In [1]: import numpy as np

In [2]: import numpy.linalg as la

In [3]: np.set_printoptions(precision=2, suppress=True, linewidth=200)

In [4]: W0 = np.array([[3, 0, 0, 0], [2, 0, 0, 0], [0, 0, 3, 0], [0, 0, 2, 0]])

In [5]: # triangular

In [6]: round(la.norm(W0) ** 2 / la.norm(W0, 2) ** 2, 2)
Out[6]: np.float64(2.0)

In [7]: np.round(la.norm(W0[0] - W0[1]), 2)
Out[7]: np.float64(1.0)

In [8]: round(la.norm(W0, "nuc"), 2)
Out[8]: np.float64(7.21)

In [9]: W0[0] @ W0[1]
Out[9]: np.int64(6)

In [10]: np.round(la.norm(W0, 2), 2)
Out[10]: np.float64(3.61)

In [11]: la.norm(W0, axis=1).argmax()
Out[11]: np.int64(0)

In [12]: W0.T @ W0
Out[12]: 
array([[13,  0,  0,  0],
       [ 0,  0,  0,  0],
       [ 0,  0, 13,  0],
       [ 0,  0,  0,  0]])

In [13]: W0[:, 0] @ W0[:, 3]
Out[13]: np.int64(0)

In [14]: la.svd(W0, compute_uv=False)
Out[14]: array([3.61, 3.61, 0.  , 0.  ])

In [15]: la.pinv(W0)
Out[15]: 
array([[0.23, 0.15, 0.  , 0.  ],
       [0.  , 0.  , 0.  , 0.  ],
       [0.  , 0.  , 0.23, 0.15],
       [0.  , 0.  , 0.  , 0.  ]])

In [16]: J = np.load("w.npy")

In [17]: J
Out[17]: 
array([[0, 0, 2, 0, 0, 0, 0, 0, 0],
       [0, 0, 0, 0, 0, 0, 0, 0, 0],
       [0, 0, 0, 0, 0, 0, 0, 0, 0],
       [0, 0, 0, 0, 0, 0, 0, 0, 0],
       [0, 0, 0, 0, 0, 0, 0, 1, 0],
       [0, 0, 0, 0, 0, 0, 0, 0, 0],
       [0, 0, 0, 0, 0, 0, 0, 0, 0],
       [0, 0, 0, 2, 0, 0, 0, 0, 0],
       [0, 0, 0, 0, 0, 0, 1, 0, 0]])

In [18]: rank = la.matrix_rank(J)

In [19]: rank
Out[19]: np.int64(4)

In [20]: null = la.svd(J)[2][rank:].T

In [21]: la.matrix_rank(J.T @ J), la.matrix_rank(J @ J.T)
Out[21]: (np.int64(4), np.int64(4))

In [22]: [int(la.matrix_rank(J[:, :j + 1])) for j in range(9)]
Out[22]: [0, 0, 1, 2, 2, 2, 3, 4, 4]

In [23]: np.allclose(J @ null, 0)
Out[23]: True

In [24]: null.shape
Out[24]: (9, 5)

In [25]: (J + J.T) / 2
Out[25]: 
array([[0. , 0. , 1. , 0. , 0. , 0. , 0. , 0. , 0. ],
       [0. , 0. , 0. , 0. , 0. , 0. , 0. , 0. , 0. ],
       [1. , 0. , 0. , 0. , 0. , 0. , 0. , 0. , 0. ],
       [0. , 0. , 0. , 0. , 0. , 0. , 0. , 1. , 0. ],
       [0. , 0. , 0. , 0. , 0. , 0. , 0. , 0.5, 0. ],
       [0. , 0. , 0. , 0. , 0. , 0. , 0. , 0. , 0. ],
       [0. , 0. , 0. , 0. , 0. , 0. , 0. , 0. , 0.5],
       [0. , 0. , 0. , 1. , 0.5, 0. , 0. , 0. , 0. ],
       [0. , 0. , 0. , 0. , 0. , 0. , 0.5, 0. , 0. ]])

In [26]: np.trace(J)
Out[26]: np.int64(0)

In [27]: round(la.det(J), 2)
Out[27]: np.float64(0.0)

In [28]: np.allclose(J, J.T)
Out[28]: False

In [29]: J @ J
Out[29]: 
array([[0, 0, 0, 0, 0, 0, 0, 0, 0],
       [0, 0, 0, 0, 0, 0, 0, 0, 0],
       [0, 0, 0, 0, 0, 0, 0, 0, 0],
       [0, 0, 0, 0, 0, 0, 0, 0, 0],
       [0, 0, 0, 2, 0, 0, 0, 0, 0],
       [0, 0, 0, 0, 0, 0, 0, 0, 0],
       [0, 0, 0, 0, 0, 0, 0, 0, 0],
       [0, 0, 0, 0, 0, 0, 0, 0, 0],
       [0, 0, 0, 0, 0, 0, 0, 0, 0]])

In [30]: (J - J.T) / 2
Out[30]: 
array([[ 0. ,  0. ,  1. ,  0. ,  0. ,  0. ,  0. ,  0. ,  0. ],
       [ 0. ,  0. ,  0. ,  0. ,  0. ,  0. ,  0. ,  0. ,  0. ],
       [-1. ,  0. ,  0. ,  0. ,  0. ,  0. ,  0. ,  0. ,  0. ],
       [ 0. ,  0. ,  0. ,  0. ,  0. ,  0. ,  0. , -1. ,  0. ],
       [ 0. ,  0. ,  0. ,  0. ,  0. ,  0. ,  0. ,  0.5,  0. ],
       [ 0. ,  0. ,  0. ,  0. ,  0. ,  0. ,  0. ,  0. ,  0. ],
       [ 0. ,  0. ,  0. ,  0. ,  0. ,  0. ,  0. ,  0. , -0.5],
       [ 0. ,  0. ,  0. ,  1. , -0.5,  0. ,  0. ,  0. ,  0. ],
       [ 0. ,  0. ,  0. ,  0. ,  0. ,  0. ,  0.5,  0. ,  0. ]])

In [31]: la.matrix_power(J, 2)
Out[31]: 
array([[0, 0, 0, 0, 0, 0, 0, 0, 0],
       [0, 0, 0, 0, 0, 0, 0, 0, 0],
       [0, 0, 0, 0, 0, 0, 0, 0, 0],
       [0, 0, 0, 0, 0, 0, 0, 0, 0],
       [0, 0, 0, 2, 0, 0, 0, 0, 0],
       [0, 0, 0, 0, 0, 0, 0, 0, 0],
       [0, 0, 0, 0, 0, 0, 0, 0, 0],
       [0, 0, 0, 0, 0, 0, 0, 0, 0],
       [0, 0, 0, 0, 0, 0, 0, 0, 0]])

In [32]: try:
    ...:     la.inv(J)
    ...: except la.LinAlgError as e:
    ...:     print("failed:", e)
    ...: 
failed: Singular matrix

In [33]: round(np.trace(la.pinv(J) @ J), 2)
Out[33]: np.float64(4.0)

In [34]: J @ la.pinv(J) @ J
Out[34]: 
array([[0., 0., 2., 0., 0., 0., 0., 0., 0.],
       [0., 0., 0., 0., 0., 0., 0., 0., 0.],
       [0., 0., 0., 0., 0., 0., 0., 0., 0.],
       [0., 0., 0., 0., 0., 0., 0., 0., 0.],
       [0., 0., 0., 0., 0., 0., 0., 1., 0.],
       [0., 0., 0., 0., 0., 0., 0., 0., 0.],
       [0., 0., 0., 0., 0., 0., 0., 0., 0.],
       [0., 0., 0., 2., 0., 0., 0., 0., 0.],
       [0., 0., 0., 0., 0., 0., 1., 0., 0.]])

In [35]: np.unique(J.round(6), axis=0).shape
Out[35]: (5, 9)

In [36]: left, s, Vt = la.svd(J, full_matrices=False)

In [37]: left.T @ left
Out[37]: 
array([[1., 0., 0., 0., 0., 0., 0., 0., 0.],
       [0., 1., 0., 0., 0., 0., 0., 0., 0.],
       [0., 0., 1., 0., 0., 0., 0., 0., 0.],
       [0., 0., 0., 1., 0., 0., 0., 0., 0.],
       [0., 0., 0., 0., 1., 0., 0., 0., 0.],
       [0., 0., 0., 0., 0., 1., 0., 0., 0.],
       [0., 0., 0., 0., 0., 0., 1., 0., 0.],
       [0., 0., 0., 0., 0., 0., 0., 1., 0.],
       [0., 0., 0., 0., 0., 0., 0., 0., 1.]])

In [38]: np.cumsum(s ** 2) / np.sum(s ** 2)
Out[38]: array([0.4, 0.8, 0.9, 1. , 1. , 1. , 1. , 1. , 1. ])

In [39]: (s > 1e-8).sum()
Out[39]: np.int64(4)

In [40]: left.T @ J @ Vt.T
Out[40]: 
array([[2., 0., 0., 0., 0., 0., 0., 0., 0.],
       [0., 2., 0., 0., 0., 0., 0., 0., 0.],
       [0., 0., 1., 0., 0., 0., 0., 0., 0.],
       [0., 0., 0., 1., 0., 0., 0., 0., 0.],
       [0., 0., 0., 0., 0., 0., 0., 0., 0.],
       [0., 0., 0., 0., 0., 0., 0., 0., 0.],
       [0., 0., 0., 0., 0., 0., 0., 0., 0.],
       [0., 0., 0., 0., 0., 0., 0., 0., 0.],
       [0., 0., 0., 0., 0., 0., 0., 0., 0.]])

In [41]: M = np.array([[1, 0, -2, 0, -2],
    ...:     [0, 1, 0, -2, 0],
    ...:     [-2, 0, 1, 0, -2],
    ...:     [0, -2, 0, 1, 0],
    ...:     [-2, 0, -2, 0, 1]])

In [42]: M
Out[42]: 
array([[ 1,  0, -2,  0, -2],
       [ 0,  1,  0, -2,  0],
       [-2,  0,  1,  0, -2],
       [ 0, -2,  0,  1,  0],
       [-2,  0, -2,  0,  1]])

In [43]: # 2 blocks once reordered

In [44]: T = np.stack([M, -1 * M, M[::-1]])

In [45]: np.einsum("bij,cij->bc", T, T)
Out[45]: 
array([[ 37, -37,   1],
       [-37,  37,  -1],
       [  1,  -1,  37]])

In [46]: T.sum(axis=0)
Out[46]: 
array([[-2,  0, -2,  0,  1],
       [ 0, -2,  0,  1,  0],
       [-2,  0,  1,  0, -2],
       [ 0,  1,  0, -2,  0],
       [ 1,  0, -2,  0, -2]])

In [47]: T.shape
Out[47]: (3, 5, 5)

In [48]: la.det(T)
Out[48]: array([ 81., -81.,  81.])

In [49]: (T @ M.T).shape
Out[49]: (3, 5, 5)

In [50]: la.matrix_rank(T.reshape(3, -1))
Out[50]: np.int64(2)

In [51]: E = np.array([[-5, 2, 0, 0, 0, 0],
    ...:     [1, -1, 0, 0, 0, 0],
    ...:     [-4, 1, 0, 0, 0, 0],
    ...:     [0, 0, -5, 2, 0, 0],
    ...:     [0, 0, 1, -1, 0, 0],
    ...:     [0, 0, -4, 1, 0, 0],
    ...:     [0, 0, 0, 0, -5, 2],
    ...:     [0, 0, 0, 0, 1, -1],
    ...:     [0, 0, 0, 0, -4, 1]])

In [52]: x = np.array([0, -1, -2, 1, 1, -1])

In [53]: E * x
Out[53]: 
array([[ 0, -2,  0,  0,  0,  0],
       [ 0,  1,  0,  0,  0,  0],
       [ 0, -1,  0,  0,  0,  0],
       [ 0,  0, 10,  2,  0,  0],
       [ 0,  0, -2, -1,  0,  0],
       [ 0,  0,  8,  1,  0,  0],
       [ 0,  0,  0,  0, -5, -2],
       [ 0,  0,  0,  0,  1,  1],
       [ 0,  0,  0,  0, -4, -1]])

In [54]: E @ x
Out[54]: array([-2,  1, -1, 12, -3,  9, -7,  2, -5])

In [55]: E @ (2 * x)
Out[55]: array([ -4,   2,  -2,  24,  -6,  18, -14,   4, -10])

In [56]: (E * x).sum(axis=1)
Out[56]: array([-2,  1, -1, 12, -3,  9, -7,  2, -5])

In [57]: E @ np.ones(6)
Out[57]: array([-3.,  0., -3., -3.,  0., -3., -3.,  0., -3.])

In [58]: np.sign((E @ x).round(6))
Out[58]: array([-1,  1, -1,  1, -1,  1, -1,  1, -1])

In [59]: (E @ x).argmax()
Out[59]: np.int64(3)

In [60]: np.einsum("ij,j->i", E, x)
Out[60]: array([-2,  1, -1, 12, -3,  9, -7,  2, -5])

In [61]: la.matrix_rank(E)
Out[61]: np.int64(6)

In [62]: E - E[0]
Out[62]: 
array([[ 0,  0,  0,  0,  0,  0],
       [ 6, -3,  0,  0,  0,  0],
       [ 1, -1,  0,  0,  0,  0],
       [ 5, -2, -5,  2,  0,  0],
       [ 5, -2,  1, -1,  0,  0],
       [ 5, -2, -4,  1,  0,  0],
       [ 5, -2,  0,  0, -5,  2],
       [ 5, -2,  0,  0,  1, -1],
       [ 5, -2,  0,  0, -4,  1]])

In [63]: E.shape
Out[63]: (9, 6)

In [64]: np.abs(E).max()
Out[64]: np.int64(5)

In [65]: round(float(la.norm(E)), 2)
Out[65]: 12.0

In [66]: la.svd(E, compute_uv=False)
Out[66]: array([6.89, 6.89, 6.89, 0.75, 0.75, 0.75])

In [67]: E[:, 6]
Traceback (most recent call last):
  Cell In[67], line 1
    E[:, 6]
IndexError: index 6 is out of bounds for axis 1 with size 6


In [68]: E.sum(axis=1)
Out[68]: array([-3,  0, -3, -3,  0, -3, -3,  0, -3])

In [69]: E.mean(axis=0)
Out[69]: array([-0.89,  0.22, -0.89,  0.22, -0.89,  0.22])

In [70]: f = np.array([3, -1, 0, -2, -3]) + 0.5

In [71]: X = np.outer(f, f) / (f @ f)

In [72]: X
Out[72]: 
array([[ 0.58, -0.08,  0.08, -0.25, -0.41],
       [-0.08,  0.01, -0.01,  0.04,  0.06],
       [ 0.08, -0.01,  0.01, -0.04, -0.06],
       [-0.25,  0.04, -0.04,  0.11,  0.18],
       [-0.41,  0.06, -0.06,  0.18,  0.29]])

In [73]: # rank 1

In [74]: evals, evecs = la.eigh(X)

In [75]: x = np.array([1, 2, -2, 0, -2])

In [76]: evecs * np.abs(evals) @ evecs.T
Out[76]: 
array([[ 0.58, -0.08,  0.08, -0.25, -0.41],
       [-0.08,  0.01, -0.01,  0.04,  0.06],
       [ 0.08, -0.01,  0.01, -0.04, -0.06],
       [-0.25,  0.04, -0.04,  0.11,  0.18],
       [-0.41,  0.06, -0.06,  0.18,  0.29]])

In [77]: q, _ = la.qr(np.array([[1.3, -1.5, -1.0, 1.1, 0.0, -0.4, -2.2, -0.5, 0.3],
    ...:     [0.2, 1.6, -2.2, 0.9, 0.5, 1.2, 0.0, 1.5, -0.6],
    ...:     [0.7, -1.6, -0.2, 0.9, 0.5, 0.7, 1.6, -1.0, 2.2],
    ...:     [0.0, 0.3, 0.3, -0.3, 0.0, -0.9, 1.4, -0.4, -0.3],
    ...:     [-1.2, 0.6, -0.2, -1.9, -0.9, 0.1, -0.2, -0.2, 2.1],
    ...:     [-1.1, -0.2, 1.6, 0.4, 0.0, 1.2, -0.4, 0.7, 1.0],
    ...:     [-0.9, 0.0, 0.5, 1.7, -0.6, 1.4, 2.7, -1.2, 0.4],
    ...:     [0.2, 2.0, -1.4, -0.6, -0.4, -0.8, -0.7, 0.3, 0.2],
    ...:     [-1.4, 1.8, -0.3, 0.2, 0.1, -0.5, 1.3, 1.4, -0.4]]))

In [78]: data = 5 * q

In [79]: data
Out[79]: 
array([[-2.35,  0.88, -2.12,  0.56, -1.48,  1.98,  2.43,  0.37,  1.32],
       [-0.36, -2.58, -2.36,  1.5 ,  1.56, -2.17,  0.21,  1.58,  0.83],
       [-1.26,  1.65, -1.73,  0.42,  1.59, -0.23, -2.46, -2.75,  1.15],
       [-0.  , -0.45,  1.37, -0.09, -0.11,  1.49, -2.12,  2.01,  3.49],
       [ 2.17,  0.35, -2.55, -3.38, -1.04, -0.55, -0.19,  0.29,  0.88],
       [ 1.98,  1.44,  1.04,  1.13,  0.67, -1.5 ,  2.44, -1.12,  2.59],
       [ 1.62,  0.93, -1.02,  2.9 , -3.  , -0.48, -1.56,  0.39, -0.48],
       [-0.36, -3.18,  0.54, -0.25, -2.15, -0.19,  0.03, -2.92,  1.09],
       [ 2.53, -1.22, -1.07,  1.05,  1.62,  3.36,  0.31, -0.84, -0.41]])

In [80]: la.norm(data, axis=0)
Out[80]: array([5., 5., 5., 5., 5., 5., 5., 5., 5.])
